>>> import numpy as np
>>> np.set_printoptions(precision=1, suppress=True, linewidth=160, sign=" ")
>>> E = np.load("test8.npy")
>>> print(E)
[[ 0.1 -1.8 -2.8 -5.2]
 [-0.1  0.5 -0.7 -2. ]
 [ 1.5  0.7  2.9 -1.2]
 [-3.9  3.9  3.2 -0.1]
 [-1.   3.6  1.6  1.9]
 [ 1.3  0.2  0.4 -1.7]
 [ 1.5 -1.2  0.8 -3.9]
 [-0.9  1.9 -5.2  0.7]
 [-6.3  4.7 -2.7  0.6]
 [ 0.8  0.9 -1.  -0.5]
 [ 0.2  0.4  6.3 -3.4]
 [-3.2  4.7  1.9  2.1]
 [ 0.7 -0.8  6.6 -5.1]
 [-2.7  1.8 -0.9 -1.8]
 [-2.8  2.   0.9 -2. ]
 [ 0.   4.3  0.8  4. ]
 [-1.6  0.6 -1.6 -2.7]
 [-1.5  0.4 -1.  -3.1]
 [ 3.7 -2.6  2.9 -5. ]
 [-1.4  0.1  0.6 -4. ]
 [ 0.8  2.9  1.8  2.2]
 [-2.6  1.6  1.  -2.5]
 [-0.3 -0.1 -1.8 -3. ]
 [ 1.6 -1.9 -2.7 -4.2]
 [-2.2  1.7 -1.8 -1.3]
 [ 2.5  0.5 -1.7  0.2]
 [ 0.2 -1.9  1.6 -6.2]
 [ 0.  -2.  -0.3 -6.1]
 [ 0.6 -1.5 -0.5 -4.7]
 [-3.3  3.7 -2.1  1.2]
 [ 0.3 -0.6 -1.2 -3.3]
 [-0.2  0.4  0.2 -2.4]
 [-4.5 -0.2 -3.1 -6.1]]
>>> B = E / np.sqrt((E ** 2).mean(axis=1, keepdims=True))
>>> print(np.linalg.norm(B, axis=1))
[ 2.  2.  2.  2.  2.  2.  2.  2.  2.  2.  2.  2.  2.  2.  2.  2.  2.  2.  2.  2.  2.  2.  2.  2.  2.  2.  2.  2.  2.  2.  2.  2.  2.]
>>> print(B[2])
[ 0.8  0.4  1.6 -0.7]
>>> B = np.array([[0, 0, 1, 2, 2, 2, 3]])
>>> mat = B.T @ B
>>> print(mat)
[[ 0  0  0  0  0  0  0]
 [ 0  0  0  0  0  0  0]
 [ 0  0  1  2  2  2  3]
 [ 0  0  2  4  4  4  6]
 [ 0  0  2  4  4  4  6]
 [ 0  0  2  4  4  4  6]
 [ 0  0  3  6  6  6  9]]
>>> U, sv, Vh = np.linalg.svd(mat)
>>> print(sv.round(1) + 0)
[ 22.   0.   0.   0.   0.   0.   0.]
>>> B = U[:, :1] @ np.diag(sv[:1]) @ Vh[:1]
>>> print(round(np.linalg.norm(mat - B) / np.linalg.norm(mat), 1))
0.0
>>> print(np.linalg.matrix_rank(B))
1
>>> print(round(float(np.linalg.norm(mat - B, 2)), 1), np.round(sv[1], 1))
0.0 0.0
>>> print(B)
[[ 0.  0.  0.  0.  0.  0.  0.]
 [ 0.  0.  0.  0.  0.  0.  0.]
 [ 0.  0.  1.  2.  2.  2.  3.]
 [ 0.  0.  2.  4.  4.  4.  6.]
 [ 0.  0.  2.  4.  4.  4.  6.]
 [ 0.  0.  2.  4.  4.  4.  6.]
 [ 0.  0.  3.  6.  6.  6.  9.]]
>>> print(round(np.abs(mat - B).max(), 1))
0.0
>>> print(np.abs(np.diag(np.linalg.qr(mat)[1])) > 1e-9)
[False False  True False False False False]
>>> rng = np.random.default_rng(19329)
>>> A = np.array([[-3, 3, 0],
...     [0, 2, 1],
...     [-2, -1, 2],
...     [-1, 0, 3],
...     [-3, 1, -1],
...     [1, -1, 1]]) * (rng.random((6, 3)) < 0.3)
>>> print(A)
[[ 0  0  0]
 [ 0  2  0]
 [ 0 -1  2]
 [ 0  0  0]
 [ 0  1 -1]
 [ 1  0  0]]
>>> O, evecs = np.linalg.qr(A[:, :2])[0], np.linalg.qr(A[:, 2:])[0]
>>> sv = np.linalg.svd(O.T @ evecs, compute_uv=False)
>>> print(sv)
[ 0.5]
>>> print(round(float(np.linalg.norm(O @ O.T - evecs @ evecs.T, 2)), 1))
1.0
>>> print(np.degrees(np.arccos(sv.clip(0, 1))))
[ 56.8]
>>> U, sv, Vh = np.linalg.svd(A, full_matrices=False)
>>> print((sv > 1e-8).sum())
3
>>> print(np.abs(U[:, 0]).round(6).argmax())
2
>>> print(sv)
[ 2.9  1.6  1. ]
>>> print(np.round(U.T @ U, 1) + 0)
[[ 1.  0.  0.]
 [ 0.  1.  0.]
 [ 0.  0.  1.]]
>>> B = np.array([[5, 4, 2, 3, 4],
...     [0, 9, 3, 1, 5],
...     [4, 3, 5, 6, 4],
...     [2, 0, 9, 7, 1],
...     [4, 4, 5, 0, 6]])
>>> m1 = B + B.T
>>> print(m1)
[[ 10   4   6   5   8]
 [  4  18   6   1   9]
 [  6   6  10  15   9]
 [  5   1  15  14   1]
 [  8   9   9   1  12]]
>>> print(np.round(np.linalg.eigvalsh(m1).min(), 1))
-5.6
>>> print(np.all(np.linalg.eigvalsh(m1) > 0))
False
>>> print([round(float(np.linalg.det(m1[:i, :i])), 2) + 0 for i in range(1, 6)])
[10.0, 164.0, 920.0, -13964.0, -103112.0]
>>> ev, evecs = np.linalg.eig(m1)
>>> print(round(np.prod(ev), 1))
-103112.0
>>> print(np.round(m1 @ evecs[:, 0] - ev[0] * evecs[:, 0], 1) + 0)
[ 0.  0.  0.  0.  0.]
>>> print(np.round(np.sort(np.linalg.eigvals(np.linalg.inv(m1))), 1) + 0)
[-0.2  0.   0.1  0.1  0.4]
>>> print(np.sort(np.linalg.eigvals(m1.T)))
[-5.6  2.9  8.6 19.2 38.9]
>>> print(np.sort(np.linalg.eigvals(m1 @ m1)))
[    8.2    31.3    74.5   369.1  1512.9]
>>> J = np.diag(np.array([1, 1, 0])) + 5 * np.eye(3, k=1) + 5 * np.eye(3, k=-1)
>>> print(J)
[[ 1.  5.  0.]
 [ 5.  1.  5.]
 [ 0.  5.  0.]]
>>> ev, evecs = np.linalg.eigh(J)
>>> print(np.round(evecs.T @ J @ evecs, 1) + 0)
[[-6.3  0.   0. ]
 [ 0.   0.5  0. ]
 [ 0.   0.   7.8]]
>>> print(np.unique(ev.round(6) + 0, return_counts=True)[1])
[ 1  1  1]
>>> O = J.astype(float).copy()
>>> for j in range(3):
...     O[:, j] -= O[:, :j] @ (O[:, :j].T @ O[:, j])
...     O[:, j] /= np.linalg.norm(O[:, j])
... 
>>> print(np.round(O.T @ O, 1) + 0)
[[ 1.  0.  0.]
 [ 0.  1.  0.]
 [ 0.  0.  1.]]
>>> print(O)
[[ 0.2  0.7 -0.7]
 [ 1.  -0.1  0.1]
 [ 0.   0.7  0.7]]
>>> feats = np.load("sample0.npy")
>>> print(feats)
[[ 2  3  0  2 -3  1 -3]
 [ 0  1  0 -1  3  1 -3]
 [ 3  0  0  1 -2 -2  3]
 [ 3  3 -1 -3 -1  3  0]
 [ 1  1 -1 -1 -3 -2  3]
 [-3  1 -1 -2  1 -2  2]
 [ 1 -1 -2 -3  2 -1  1]]
>>> G = feats.T @ feats
>>> print(G)
[[ 33  12  -3   0 -19   8   1]
 [ 12  22  -3  -4 -13  10  -8]
 [ -3  -3   7  12  -1   3  -7]
 [  0  -4  12  29 -13  -1 -10]
 [-19 -13  -1 -13  37   3 -11]
 [  8  10   3  -1   3  24 -23]
 [  1  -8  -7 -10 -11 -23  41]]
>>> print(np.allclose(G, G.T))
True
>>> print(np.linalg.svd(feats, compute_uv=False) ** 2)
[ 65.1  63.6  41.   14.9   6.2   2.1   0.1]
>>> print(np.linalg.eigvalsh(G)[::-1])
[ 65.1  63.6  41.   14.9   6.2   2.1   0.1]
>>> print(np.linalg.matrix_rank(G))
7
>>> x0 = np.array([4, 2, -2, 0, -4, -6, 6])
>>> rhs = feats @ x0
>>> beta, lr = np.zeros(7), 1 / np.linalg.norm(feats, 2) ** 2
>>> for i in range(4):
...     beta -= lr * feats.T @ (feats @ beta - rhs)
...     if i % 1 == 0: print(i, round(np.linalg.norm(feats @ beta - rhs), 1))
... 
0 7.8
1 6.8
2 6.2
3 5.6
>>> print(np.round(np.linalg.cond(feats), 1))
21.4
>>> M = np.loadtxt("case4.csv", delimiter=",")
>>> print(M)
[[ 1.1  0.   1.  -1.   2.  -1.   1. ]
 [ 2.   1.1 -2.   1.  -2.   0.  -1. ]
 [ 0.   1.   2.1  1.   2.   2.   1. ]
 [ 1.   2.   0.   0.1 -2.  -2.   2. ]
 [-1.  -1.   0.   2.  -0.9  2.   0. ]
 [ 0.  -2.   0.  -1.   2.  -0.9  0. ]
 [ 1.   0.   1.  -1.   2.  -1.   1.1]]
>>> u, v = M[2], M[5]
>>> print(np.round(u @ u, 1))
15.4
>>> p = (u @ v) / (u @ u) * u
>>> print(p)
[-0.  -0.1 -0.1 -0.1 -0.1 -0.1 -0.1]
>>> print(np.outer(u, v))
[[ 0.  -0.   0.  -0.   0.  -0.   0. ]
 [ 0.  -2.   0.  -1.   2.  -0.9  0. ]
 [ 0.  -4.2  0.  -2.1  4.2 -1.9  0. ]
 [ 0.  -2.   0.  -1.   2.  -0.9  0. ]
 [ 0.  -4.   0.  -2.   4.  -1.8  0. ]
 [ 0.  -4.   0.  -2.   4.  -1.8  0. ]
 [ 0.  -2.   0.  -1.   2.  -0.9  0. ]]
>>> print(v - p)
[ 0.  -1.9  0.1 -0.9  2.1 -0.8  0.1]
>>> theta = np.radians(45)
>>> R = np.eye(7)
>>> R[6, 6] = R[2, 2] = np.cos(theta)
>>> R[6, 2], R[2, 6] = -np.sin(theta), np.sin(theta)
>>> print(R)
[[ 1.   0.   0.   0.   0.   0.   0. ]
 [ 0.   1.   0.   0.   0.   0.   0. ]
 [ 0.   0.   0.7  0.   0.   0.   0.7]
 [ 0.   0.   0.   1.   0.   0.   0. ]
 [ 0.   0.   0.   0.   1.   0.   0. ]
 [ 0.   0.   0.   0.   0.   1.   0. ]
 [ 0.   0.  -0.7  0.   0.   0.   0.7]]
>>> B = M @ R.T
>>> print(round(float(np.linalg.det(R)), 1), round(float(np.trace(R)), 1))
1.0 6.4
>>> idx = rng.permutation(7)
>>> B = M[:, idx] * rng.choice([-1, 1], 7)
>>> print(B)
[[ 1.  -1.  -1.  -1.  -1.1 -0.  -2. ]
 [-2.   1.   0.   1.  -2.  -1.1  2. ]
 [ 2.1  1.   2.  -1.  -0.  -1.  -2. ]
 [ 0.   0.1 -2.  -2.  -1.  -2.   2. ]
 [ 0.   2.   2.  -0.   1.   1.   0.9]
 [ 0.  -1.  -0.9 -0.  -0.   2.  -2. ]
 [ 1.  -1.  -1.  -1.1 -1.  -0.  -2. ]]
>>> U, _, Vh = np.linalg.svd(M.T @ B)
>>> print(idx)
[ 2  3  5  6  0  1  4]
>>> print(np.round(U @ Vh, 1) + 0)
[[ 0.  0.  0.  0. -1.  0.  0.]
 [ 0.  0.  0.  0.  0. -1.  0.]
 [ 1.  0.  0.  0.  0.  0.  0.]
 [ 0.  1.  0.  0.  0.  0.  0.]
 [ 0.  0.  0.  0.  0.  0. -1.]
 [ 0.  0.  1.  0.  0.  0.  0.]
 [ 0.  0.  0. -1.  0.  0.  0.]]
>>> B = np.linalg.inv(M)
>>> print((np.abs(B) > 1e-9).astype(int))
[[ 1  1  1  1  1  1  1]
 [ 1  1  1  1  1  1  1]
 [ 1  1  1  1  1  1  1]
 [ 1  1  1  1  1  1  1]
 [ 1  1  1  1  1  1  1]
 [ 1  1  1  1  1  1  1]
 [ 1  1  1  1  1  1  1]]
>>> print(np.round(np.linalg.slogdet(M)[0], 1))
-1.0
>>> print((M - M.T) / 2)
[[ 0.  -1.   0.5 -1.   1.5 -0.5  0. ]
 [ 1.   0.  -1.5 -0.5 -0.5  1.  -0.5]
 [-0.5  1.5  0.   0.5  1.   1.   0. ]
 [ 1.   0.5 -0.5  0.  -2.  -0.5  1.5]
 [-1.5  0.5 -1.   2.   0.   0.  -1. ]
 [ 0.5 -1.  -1.   0.5  0.   0.   0.5]
 [ 0.   0.5  0.  -1.5  1.  -0.5  0. ]]
>>> np.linalg.determinant(M)
Traceback (most recent call last):
  File "<python-input-91>", line 1, in <module>
    np.linalg.determinant(M)
    ^^^^^^^^^^^^^^^^^^^^^
AttributeError: module 'numpy.linalg' has no attribute 'determinant'
>>> print(np.sort(np.abs(np.linalg.eigvals(M))))
[ 0.1  1.1  1.6  1.6  1.9  1.9  3.3]
>>> print(round(np.linalg.det(M), 1))
-3.5
>>> print(round(np.trace(M), 1))
3.7
>>> print(np.round(np.abs(np.linalg.eigvals(M)).max(), 1))
3.3
>>> data = np.load("mat.npy")
>>> print(data)
[[-18.8 -14.   -9.7  -0.4  -6.8 -11.4]
 [ -0.8  -5.3   1.3   3.2  -2.4  10.7]
 [  1.3  -6.    2.6   2.3  -1.6  10. ]
 [-19.2 -13.   -9.6  -1.   -6.9  -9.6]
 [-20.3 -13.5 -10.9  -0.1  -7.8  -9.3]
 [-19.5 -11.5 -10.3   0.8  -5.5 -10.9]
 [  7.5  11.6 -13.9   4.5   1.1  -6.6]
 [-20.8 -12.3  -8.5  -3.3  -6.4  -9.2]
 [ 10.1  10.5 -14.5   6.8   1.5  -7.9]
 [ -2.1  -7.    2.3   1.7  -3.1  12.2]
 [  0.4  -4.9   4.9   1.9  -2.   11.3]
 [-20.1 -11.6  -9.5  -2.7  -5.1 -10.8]
 [-18.9 -13.3 -10.   -0.3  -8.  -10.1]
 [-20.  -11.9 -11.6  -2.3  -7.9  -9.6]
 [-20.1 -13.8 -10.4  -2.   -7.2  -9.3]
 [  9.   10.3 -14.7   4.6   1.4  -6.6]
 [  6.2   9.7 -16.    5.8   1.8  -7.2]
 [-20.6 -12.9 -11.1  -2.7  -6.7  -8.6]
 [  0.   -5.9   2.    2.9  -2.8  10.9]
 [-20.9 -13.2 -11.2  -0.1  -7.7 -10.2]]
>>> Xs = data - data.mean(axis=0)
>>> U, sv, Vh = np.linalg.svd(Xs, full_matrices=False)
>>> print(np.abs(Vh[0]).argmax())
0
>>> print(np.abs(U[:, 0]).argmax())
8
>>> print(sv)
[ 71.4  46.2   5.5   4.6   3.1   2.3]
>>> print(np.abs(Vh[-1]))
[ 0.1  0.5  0.4  0.1  0.8  0.1]
>>> print(np.round(sv ** 2 / (sv ** 2).sum(), 1) + 0)
[ 0.7  0.3  0.   0.   0.   0. ]
>>> print((np.sign(U[:, 0]) == np.sign(U[0, 0])).astype(int))
[ 1  0  0  1  1  1  0  1  0  0  0  1  1  1  1  0  0  1  0  1]
>>> print(np.round(Xs.mean(axis=0), 1) + 0)
[ 0.  0.  0.  0.  0.  0.]
>>> print(Vh[0] * np.sign(Vh[0, np.abs(Vh[0]).argmax()]))
[ 0.8  0.5  0.1  0.2  0.2  0.3]
>>> blk = np.stack([data, 5 * data, data[::-1]])
>>> print(np.einsum("bij,cij->bc", blk, blk))
[[  11832.    59159.8    4750.8]
 [  59159.8  295798.8   23754. ]
 [   4750.8   23754.    11832. ]]
>>> print(np.linalg.norm(blk, axis=(1, 2)))
[ 108.8  543.9  108.8]
>>> Xs = (data - data.mean(axis=0)) / data.std(axis=0)
>>> print(Xs.std(axis=0))
[ 1.  1.  1.  1.  1.  1.]
>>> beta = np.linalg.lstsq(np.delete(Xs, 2, axis=1), Xs[:, 2])[0]
>>> print(np.round(1 - np.var(Xs[:, 2] - np.delete(Xs, 2, axis=1) @ beta), 1))
1.0
>>> dist = np.linalg.norm(data[:, None] - data[None], axis=-1)
>>> print(dist[6])
[ 38.4  30.   30.1  37.9  39.   36.8   0.   39.1   3.9  32.9  31.8  37.8  38.1  38.1  39.2   2.2   3.5  38.9  30.6  39.2]
>>> print(np.flatnonzero(dist[6] < dist.mean() / 2))
[  6   8  15  16]
>>> print(np.unravel_index(dist.round(6).argmax(), dist.shape))
(np.int64(7), np.int64(8))
>>> print((dist + 1e9 * np.eye(20)).round(6).argmin(axis=1))
[ 12  18  18  12  19   3  15  11  15  18   2   7   3  17  17   6  15  14   1   4]
>>> print(dist[6].round(6).argsort(kind="stable")[:4])
[  6  15  16   8]
>>> print(np.linalg.matrix_rank(dist ** 2))
8
>>> print(dist[:5, :5])
[[  0.   32.3  33.3   2.2   3.1]
 [ 32.3   0.    2.9  31.1  32.2]
 [ 33.3   2.9   0.   32.3  33.5]
 [  2.2  31.1  32.3   0.    2.2]
 [  3.1  32.2  33.5   2.2   0. ]]
